>>> import numpy as np
>>> import numpy.linalg as la
>>> np.set_printoptions(suppress=True, linewidth=160)
>>> f = np.array([-3, 0, 5, 1, -1, -4])
>>> J = f[np.abs(np.subtract.outer(np.arange(6), np.arange(6)))]
>>> J
array([[-3,  0,  5,  1, -1, -4],
       [ 0, -3,  0,  5,  1, -1],
       [ 5,  0, -3,  0,  5,  1],
       [ 1,  5,  0, -3,  0,  5],
       [-1,  1,  5,  0, -3,  0],
       [-4, -1,  1,  5,  0, -3]])
>>> la.matrix_rank(J)
np.int64(6)
>>> np.round(la.svd(J, compute_uv=False), 2)
array([12.74,  9.67,  4.03,  3.8 ,  3.06,  0.36])
>>> J.sum(axis=1)
array([-2,  2,  8,  8,  2, -2])
>>> round(float(la.norm(J)), 2)
17.2
>>> np.diff(J, axis=0)
array([[ 3, -3, -5,  4,  2,  3],
       [ 5,  3, -3, -5,  4,  2],
       [-4,  5,  3, -3, -5,  4],
       [-2, -4,  5,  3, -3, -5],
       [-3, -2, -4,  5,  3, -3]])
>>> J - J[0]
array([[ 0,  0,  0,  0,  0,  0],
       [ 3, -3, -5,  4,  2,  3],
       [ 8,  0, -8, -1,  6,  5],
       [ 4,  5, -5, -4,  1,  9],
       [ 2,  1,  0, -1, -2,  4],
       [-1, -1, -4,  4,  1,  1]])
>>> q, r_ = la.qr(J)
>>> np.round(np.trace(q @ q.T), 2)
np.float64(6.0)
>>> np.round(q @ r_, 2) + 0
array([[-3.,  0.,  5.,  1., -1., -4.],
       [ 0., -3.,  0.,  5.,  1., -1.],
       [ 5.,  0., -3.,  0.,  5.,  1.],
       [ 1.,  5.,  0., -3.,  0.,  5.],
       [-1.,  1.,  5.,  0., -3.,  0.],
       [-4., -1.,  1.,  5.,  0., -3.]])
>>> np.round(np.abs(np.diag(r_)), 2)
array([7.21, 5.9 , 5.28, 4.4 , 2.57, 0.82])
>>> np.round(abs(r_[0, 0]), 2), np.round(la.norm(J[:, 0]), 2)
(np.float64(7.21), np.float64(7.21))
